$ ipython --no-banner

In [1]: import numpy as np

In [2]: np.set_printoptions(precision=3, suppress=True, linewidth=120)

In [3]: feats = np.loadtxt("dump.csv", delimiter=",")

In [4]: feats
Out[4]: 
array([[ 4.571, -0.927,  4.571,  2.785,  2.   , -0.141],
       [ 4.181,  0.049,  4.181,  2.59 ,  2.   ,  0.639],
       [ 5.139, -2.348,  5.139,  3.07 ,  2.   , -1.278],
       [ 4.02 ,  0.45 ,  4.02 ,  2.51 ,  2.   ,  0.96 ],
       [ 4.824, -1.56 ,  4.824,  2.912,  2.   , -0.648],
       [ 4.607, -1.017,  4.607,  2.803,  2.   , -0.214],
       [ 3.639,  1.403,  3.639,  2.319,  2.   ,  1.722],
       [ 1.705,  6.237,  1.705,  1.353,  2.   ,  5.59 ],
       [ 4.947, -1.869,  4.947,  2.974,  2.   , -0.895],
       [ 3.211,  2.471,  3.211,  2.106,  2.   ,  2.577],
       [ 3.86 ,  0.85 ,  3.86 ,  2.43 ,  2.   ,  1.28 ],
       [ 1.62 ,  6.449,  1.62 ,  1.31 ,  2.   ,  5.759],
       [ 0.157, 10.107,  0.157,  0.579,  2.   ,  8.686],
       [ 3.607,  1.484,  3.607,  2.303,  2.   ,  1.787],
       [ 3.112,  2.719,  3.112,  2.056,  2.   ,  2.775],
       [ 2.698,  3.755,  2.698,  1.849,  2.   ,  3.604],
       [ 2.793,  3.518,  2.793,  1.896,  2.   ,  3.414],
       [ 1.148,  7.631,  1.148,  1.074,  2.   ,  6.705],
       [ 3.833,  0.918,  3.833,  2.416,  2.   ,  1.334],
       [ 7.129, -7.322,  7.129,  4.064,  2.   , -5.257],
       [ 3.78 ,  1.049,  3.78 ,  2.39 ,  2.   ,  1.439],
       [ 2.923,  3.192,  2.923,  1.962,  2.   ,  3.153],
       [ 2.544,  4.14 ,  2.544,  1.772,  2.   ,  3.912],
       [ 2.526,  4.185,  2.526,  1.763,  2.   ,  3.948],
       [ 5.156, -2.39 ,  5.156,  3.078,  2.   , -1.312],
       [ 2.693,  3.767,  2.693,  1.847,  2.   ,  3.613],
       [ 1.083,  7.793,  1.083,  1.041,  2.   ,  6.834],
       [ 1.793,  6.018,  1.793,  1.396,  2.   ,  5.415],
       [ 3.32 ,  2.201,  3.32 ,  2.16 ,  2.   ,  2.361],
       [ 6.702, -6.255,  6.702,  3.851,  2.   , -4.404],
       [ 4.422, -0.556,  4.422,  2.711,  2.   ,  0.156],
       [ 4.647, -1.118,  4.647,  2.824,  2.   , -0.295],
       [ 1.62 ,  6.45 ,  1.62 ,  1.31 ,  2.   ,  5.76 ]])

In [5]: U, sig, VT = np.linalg.svd(feats)

In [6]: np.argmax(sig[:-1] / (sig[1:] + 1e-6)) + 1
Out[6]: np.int64(2)

In [7]: out = U[:, :2] @ np.diag(sig[:2]) @ VT[:2]

In [8]: round(float(np.abs(feats - out).max()), 3)
Out[8]: 0.0

In [9]: print(round(np.linalg.norm(feats - out) / np.linalg.norm(feats), 3))
0.0

In [10]: out = np.array([[-0.1, 2.5, -0.4, 2.2],
    ...:     [1.5, 1.6, -0.3, -0.1],
    ...:     [-1.1, -0.4, 1.9, 0.1],
    ...:     [-1.1, -0.7, 0.4, -0.2],
    ...:     [-0.4, -1.4, -1.9, 1.9],
    ...:     [-0.6, 1.8, 0.9, -0.2]])

In [11]: C = np.array([[-1.2, 0.5, 0.2, 0.9, 0.4, -0.9, -0.5, -1.0, 0.9],
    ...:     [0.5, -0.1, -0.6, 0.6, 1.0, 1.3, -0.4, 0.1, 0.1],
    ...:     [-0.4, 1.7, -1.3, 0.3, 1.0, 0.3, 1.0, 1.1, -1.3],
    ...:     [-0.3, -1.1, -0.7, -0.1, -0.3, 1.5, 0.0, -1.6, 0.7]])

In [12]: W0 = out @ C

In [13]: W0
Out[13]: 
array([[ 0.87, -3.4 , -2.54,  1.07,  1.4 ,  6.52, -1.35, -3.61,  2.22],
       [-0.85,  0.19, -0.2 ,  2.23,  1.93,  0.49, -1.69, -1.51,  1.83],
       [ 0.33,  2.61, -2.52, -0.67,  1.03,  1.19,  2.61,  2.99, -3.43],
       [ 0.87,  0.42, -0.18, -1.27, -0.68, -0.1 ,  1.23,  1.79, -1.72],
       [-0.03, -5.38,  1.9 , -1.96, -4.03,  0.82, -1.14, -4.87,  3.3 ],
       [ 1.32,  1.27, -2.23,  0.83,  2.52,  2.85,  0.48,  2.09, -1.67]])

In [14]: vec = np.array([2, -2, 1, -1, -2, 3, 2, 2, 2])

In [15]: (W0 * vec).sum(axis=1)
Out[15]: array([16.21, -9.64, -0.56,  5.65, 19.66,  2.35])

In [16]: W0 @ np.eye(9)[1]
Out[16]: array([-3.4 ,  0.19,  2.61,  0.42, -5.38,  1.27])

In [17]: np.linalg.norm(W0 @ vec) <= np.linalg.norm(W0, 2) * np.linalg.norm(vec) + 1e-9
Out[17]: np.True_

In [18]: vec @ W0
ValueError: matmul: Input operand 1 has a mismatch in its core dimension 0, with gufunc signature (n?,k),(k,m?)->(n?,m?) (size 6 is different from 9)
